In [1]: import numpy as np

In [2]: np.set_printoptions(suppress=True, linewidth=140)

In [3]: Q, _ = np.linalg.qr(np.array([[-0.6, -0.6, 0.3, 0.3, -0.6, 1.5, -0.2],
   ...:     [0.2, 0.7, -1.0, 0.1, -0.7, 0.3, -1.5],
   ...:     [2.2, 0.7, 1.1, -0.5, 1.9, -1.3, 0.0],
   ...:     [-0.2, -0.8, 0.8, -0.6, 0.7, 0.1, 0.0],
   ...:     [1.3, 0.2, 0.1, -0.1, 0.0, 0.7, 0.0],
   ...:     [2.0, -0.3, 1.0, 0.6, 0.0, -0.7, 0.4],
   ...:     [1.0, -1.1, 0.6, -1.2, -1.4, 0.4, -1.4]]))

In [4]: V, _ = np.linalg.qr(np.array([[-0.5, 1.1, -0.5], [-1.8, -1.3, 1.0], [1.0, -2.3, -0.9]]))

In [5]: sig = 20 * 0.5 ** np.arange(3)

In [6]: data = Q[:, :3] * sig @ V[:3]

In [7]: data.round(2)
Out[7]: 
array([[-2.21, -2.28, -3.51],
       [ 4.3 ,  0.23,  2.32],
       [-1.58,  8.25, 10.36],
       [-4.24, -1.39, -1.83],
       [-0.55,  2.  ,  7.39],
       [-4.67,  2.89, 10.44],
       [-5.83, -2.91,  6.08]])

In [8]: Uu, sig, Vt = np.linalg.svd(data, full_matrices=False)

In [9]: np.round(np.abs(Vt[0]), 2)
Out[9]: array([0.24, 0.37, 0.9 ])

In [10]: Uu.shape, sig.shape, Vt.shape
Out[10]: ((7, 3), (3,), (3, 3))

In [11]: (sig > 1e-8).sum()
Out[11]: np.int64(3)

In [12]: feats = np.load("sample16.npy")

In [13]: feats
Out[13]: 
array([[  1.32,  58.68,  98.78,  17.94,  19.72],
       [ -0.79,  60.28,  99.89,  20.71,  22.15],
       [ -0.43,  62.07, 102.46,  20.33,  20.9 ],
       [ -1.25,  60.11,  98.23,  18.18,  20.73],
       [  0.32,  59.41, 100.98,  20.83,  20.85],
       [ -0.01,  59.89,  98.34,  18.19,  19.28],
       [  0.03,  60.18, 100.71,  18.84,  20.42],
       [  1.03,  60.81, 102.  ,  20.07,  19.45],
       [ -0.42,  61.06,  98.97,  19.61,  18.74],
       [ -0.99,  61.27, 101.4 ,  21.1 ,  20.11],
       [ -0.22,  60.08, 100.13,  21.93,  18.79],
       [ -0.68,  59.71,  98.24,  21.22,  20.37],
       [  0.38,  60.68, 100.53,  20.78,  18.87],
       [ -0.13,  59.19,  99.88,  19.53,  19.71]])

In [14]: Uu, sig, Vt = np.linalg.svd(feats)

In [15]: sig.round(2)
Out[15]: array([449.59,   4.26,   3.77,   2.99,   1.09])

In [16]: out = Uu[:, :1] @ np.diag(sig[:1]) @ Vt[:1]

In [17]: np.linalg.matrix_rank(feats, rtol=0.05)
Out[17]: np.int64(1)

In [18]: np.round(np.abs(feats - out).max(), 2)
Out[18]: np.float64(2.08)

In [19]: round(float(np.linalg.norm(feats - out, 2)), 2), round(sig[1], 2)
Out[19]: (4.26, np.float64(4.26))

In [20]: A = np.array([[1, 0, 0, 0], [3, 1, 0, 0], [5, 5, 1, 0], [4, 2, 0, 1]])

In [21]: rng = np.random.default_rng(1059)

In [22]: z = rng.permutation(4)

In [23]: z
Out[23]: array([2, 0, 3, 1])

In [24]: out = A[z][:, z]

In [25]: np.allclose(out, A)
Out[25]: False

In [26]: round(np.linalg.det(out), 2), round(np.linalg.det(A[z]), 2)
Out[26]: (np.float64(1.0), np.float64(-1.0))

In [27]: np.trace(out)
Out[27]: np.int64(4)

In [28]: np.diag(out)
Out[28]: array([1, 1, 1, 1])

In [29]: out
Out[29]: 
array([[1, 5, 0, 5],
       [0, 1, 0, 0],
       [0, 4, 1, 2],
       [0, 3, 0, 1]])

In [30]: f, g = out[3], out[1]

In [31]: f @ f
Out[31]: np.int64(10)

In [32]: f @ g
Out[32]: np.int64(3)

In [33]: p = (f @ g) / (f @ f) * f

In [34]: round(float(np.linalg.norm(f + g) ** 2 + np.linalg.norm(f - g) ** 2), 2)
Out[34]: 22.0

In [35]: np.outer(f, g)
Out[35]: 
array([[0, 0, 0, 0],
       [0, 3, 0, 0],
       [0, 0, 0, 0],
       [0, 1, 0, 0]])

In [36]: round((g - p) @ f, 2)
Out[36]: np.float64(0.0)

In [37]: p.round(2)
Out[37]: array([0. , 0.9, 0. , 0.3])

In [38]: np.einsum("ij,ji->", A, A)
Out[38]: np.int64(4)

In [39]: np.poly(A)
Out[39]: array([ 1., -4.,  6., -4.,  1.])

In [40]: np.round(np.linalg.eigvals(A), 2)
Out[40]: array([1., 1., 1., 1.])

In [41]: round(np.linalg.det(A.T), 2)
Out[41]: np.float64(1.0)

In [42]: round(float(np.linalg.det(2 * A)), 2), round(np.linalg.det(A), 2)
Out[42]: (16.0, np.float64(1.0))

In [43]: th = np.radians(60)

In [44]: R = np.eye(4)

In [45]: R[3, 3] = R[0, 0] = np.cos(th)

In [46]: R[3, 0], R[0, 3] = -np.sin(th), np.sin(th)

In [47]: R.round(2)
Out[47]: 
array([[ 0.5 ,  0.  ,  0.  ,  0.87],
       [ 0.  ,  1.  ,  0.  ,  0.  ],
       [ 0.  ,  0.  ,  1.  ,  0.  ],
       [-0.87,  0.  ,  0.  ,  0.5 ]])

In [48]: out = A @ R.T

In [49]: out.round(2)
Out[49]: 
array([[ 0.5 ,  0.  ,  0.  , -0.87],
       [ 1.5 ,  1.  ,  0.  , -2.6 ],
       [ 2.5 ,  5.  ,  1.  , -4.33],
       [ 2.87,  2.  ,  0.  , -2.96]])

In [50]: np.allclose(A @ A.T, out @ out.T)
Out[50]: True

In [51]: np.round(np.linalg.svd(A, compute_uv=False), 2), np.round(np.linalg.svd(out, compute_uv=False), 2)
Out[51]: (array([8.88, 1.9 , 0.71, 0.08]), array([8.88, 1.9 , 0.71, 0.08]))

In [52]: round(np.linalg.det(R), 2), np.trace(R)
Out[52]: (np.float64(1.0), np.float64(3.0))

In [53]: Q = out.astype(float).copy()

In [54]: for j in range(4):
    ...:     Q[:, j] -= Q[:, :j] @ (Q[:, :j].T @ Q[:, j])
    ...:     Q[:, j] /= np.linalg.norm(Q[:, j])
    ...: 

In [55]: np.round(Q.T @ Q, 2) + 0
Out[55]: 
array([[1., 0., 0., 0.],
       [0., 1., 0., 0.],
       [0., 0., 1., 0.],
       [0., 0., 0., 1.]])

In [56]: np.round(Q.T @ out, 2) + 0
Out[56]: 
array([[ 4.12,  4.79,  0.61, -5.74],
       [ 0.  ,  2.65,  0.79, -1.  ],
       [ 0.  ,  0.  ,  0.1 , -0.51],
       [ 0.  ,  0.  ,  0.  ,  0.89]])

In [57]: W0 = np.load("dump.npy")

In [58]: W0
Out[58]: 
array([[ 0.02,  0.01],
       [-0.16, -0.08],
       [-0.18, -0.09],
       [ 0.  ,  0.  ]])

In [59]: # rows and columns are dependent

In [60]: np.unique(W0.round(6), axis=0).shape
Out[60]: (4, 2)

In [61]: np.allclose(W0[:-1].T @ np.linalg.lstsq(W0[:-1].T, W0[-1])[0], W0[-1])
Out[61]: True

In [62]: np.abs(np.diag(np.linalg.qr(W0)[1])) > 1e-9
Out[62]: array([ True, False])

In [63]: np.linalg.lstsq(W0[:-1].T, W0[-1])[2]
Out[63]: np.int32(1)

In [64]: th = np.radians(90)

In [65]: R = np.eye(2)

In [66]: R[0, 0] = R[1, 1] = np.cos(th)

In [67]: R[0, 1], R[1, 0] = -np.sin(th), np.sin(th)

In [68]: R.round(2) + 0
Out[68]: 
array([[ 0., -1.],
       [ 1.,  0.]])

In [69]: out = W0 @ R.T

In [70]: out.round(2)
Out[70]: 
array([[-0.01,  0.02],
       [ 0.08, -0.16],
       [ 0.09, -0.18],
       [ 0.  ,  0.  ]])

In [71]: np.allclose(np.linalg.norm(W0, axis=1), np.linalg.norm(out, axis=1))
Out[71]: True

In [72]: np.round(np.linalg.norm(out, 2) / np.linalg.norm(out), 2)
Out[72]: np.float64(1.0)

In [73]: [round(float(x), 2) for x in np.linalg.svd(out, compute_uv=False)[:3]]
Out[73]: [0.27, 0.0]

In [74]: np.linalg.matrix_rank(out, rtol=0.1)
Out[74]: np.int64(1)

In [75]: np.argsort(-np.linalg.norm(out, axis=0).round(6), kind="stable")[:3]
Out[75]: array([1, 0])

In [76]: np.linalg.cond(out) > 100
Out[76]: np.True_

In [77]: mat = np.loadtxt("a.csv", delimiter=",")

In [78]: mat
Out[78]: 
array([[ 3.94,  0.05,  2.31,  3.85],
       [-9.68, -2.4 ,  1.13, -5.42],
       [11.15, -0.83, -0.09, 10.19],
       [-0.65,  3.04,  0.01, -3.34],
       [ 4.29,  2.4 ,  4.28,  3.38],
       [-3.54,  3.16,  2.11, -4.79]])

In [79]: np.argsort(-np.linalg.norm(mat, axis=0).round(6), kind="stable")[:3]
Out[79]: array([0, 3, 1])

In [80]: m1 = np.load("run7.npy")

In [81]: m1
Out[81]: 
array([[ 4,  4,  4],
       [ 4,  8,  8],
       [ 4,  8, 12]])

In [82]: x = np.array([3, 3, -2])

In [83]: m1 @ np.ones(3)
Out[83]: array([12., 20., 24.])

In [84]: m1 @ (2 * x)
Out[84]: array([32, 40, 24])

In [85]: m1 @ np.eye(3)[0]
Out[85]: array([4., 4., 4.])

In [86]: ev, V = np.linalg.eigh(m1)

In [87]: np.unique(ev.round(6) + 0, return_counts=True)[1]
Out[87]: array([1, 1, 1])

In [88]: np.round(np.linalg.eigvalsh(m1 @ m1), 2)
Out[88]: array([  1.52,   6.62, 407.87])

In [89]: round(float(ev.sum()), 2), np.trace(m1)
Out[89]: (24.0, np.int64(24))

In [90]: np.round(V @ np.diag(ev) @ V.T, 2)
Out[90]: 
array([[ 4.,  4.,  4.],
       [ 4.,  8.,  8.],
       [ 4.,  8., 12.]])

In [91]: np.round(np.linalg.eigvalsh(m1 + -3 * np.eye(3)), 2)
Out[91]: array([-1.77, -0.43, 17.2 ])
